>>> import numpy as np
>>> import numpy.linalg as la
>>> np.set_printoptions(precision=2, suppress=True, linewidth=160, sign=" ")
>>> J = np.array([[29.0, 45.0, -30.0], [45.0, 85.0, -54.0], [-30.0, -54.0, 40.0]])
>>> U, sv, Vt = la.svd(J)
>>> print(np.argmax(sv[:-1] / (sv[1:] + 1e-6)) + 1)
1
>>> M2 = U[:, :1] @ np.diag(sv[:1]) @ Vt[:1]
>>> print(M2)
[[ 25.7   46.27 -30.85]
 [ 46.27  83.28 -55.52]
 [-30.85 -55.52  37.01]]
>>> print(la.matrix_rank(M2))
1
>>> print(round(float(la.norm(J - M2, 2)), 2), round(sv[1], 2))
4.0 4.0
>>> print(J.shape)
(3, 3)
>>> J[:, 3]
Traceback (most recent call last):
  File "<python-input-11>", line 1, in <module>
    J[:, 3]
    ~^^^^^^
IndexError: index 3 is out of bounds for axis 1 with size 3
>>> print(np.abs(J).max())
85.0
>>> print(J - J[0])
[[  0.   0.   0.]
 [ 16.  40. -24.]
 [-59. -99.  70.]]
>>> J[3]
Traceback (most recent call last):
  File "<python-input-14>", line 1, in <module>
    J[3]
    ~^^^
IndexError: index 3 is out of bounds for axis 0 with size 3
>>> print(J.sum(axis=0))
[ 44.  76. -44.]
>>> print(round(la.norm(J), 2))
146.11
>>> print(la.matrix_rank(J, rtol=0.1))
1
>>> print(np.abs(la.svd(J)[2][-1]))
[ 0.91  0.35  0.23]
>>> print(la.cond(J) > 100)
False
>>> print([round(float(x), 2) for x in la.svd(J, compute_uv=False)[:3]])
[146.0, 4.0, 4.0]
>>> data = np.array([[6.0, -3.0, 0.0, 0.0, 0.0, 0.0],
...     [-3.0, 6.0, -3.0, 0.0, 0.0, 0.0],
...     [0.0, -3.0, -9.0, -3.0, 0.0, 0.0],
...     [0.0, 0.0, -3.0, 8.0, -3.0, 0.0],
...     [0.0, 0.0, 0.0, -3.0, -2.0, -3.0],
...     [0.0, 0.0, 0.0, 0.0, -3.0, -3.0]])
>>> print(np.round(la.norm(data[5], 1), 2), round(float(la.norm(data[5], np.inf)), 2))
6.0 3.0
>>> print(la.norm(data, axis=1))
[ 6.71  7.35  9.95  9.06  4.69  4.24]
>>> print(la.norm(data, axis=0))
[ 6.71  7.35  9.95  9.06  4.69  4.24]
>>> print(round(float(la.norm(data[5] - data[3])), 2))
9.06
>>> print(round(la.norm(data, "nuc"), 2))
37.83
>>> print(la.norm(data, axis=1).argmax())
2
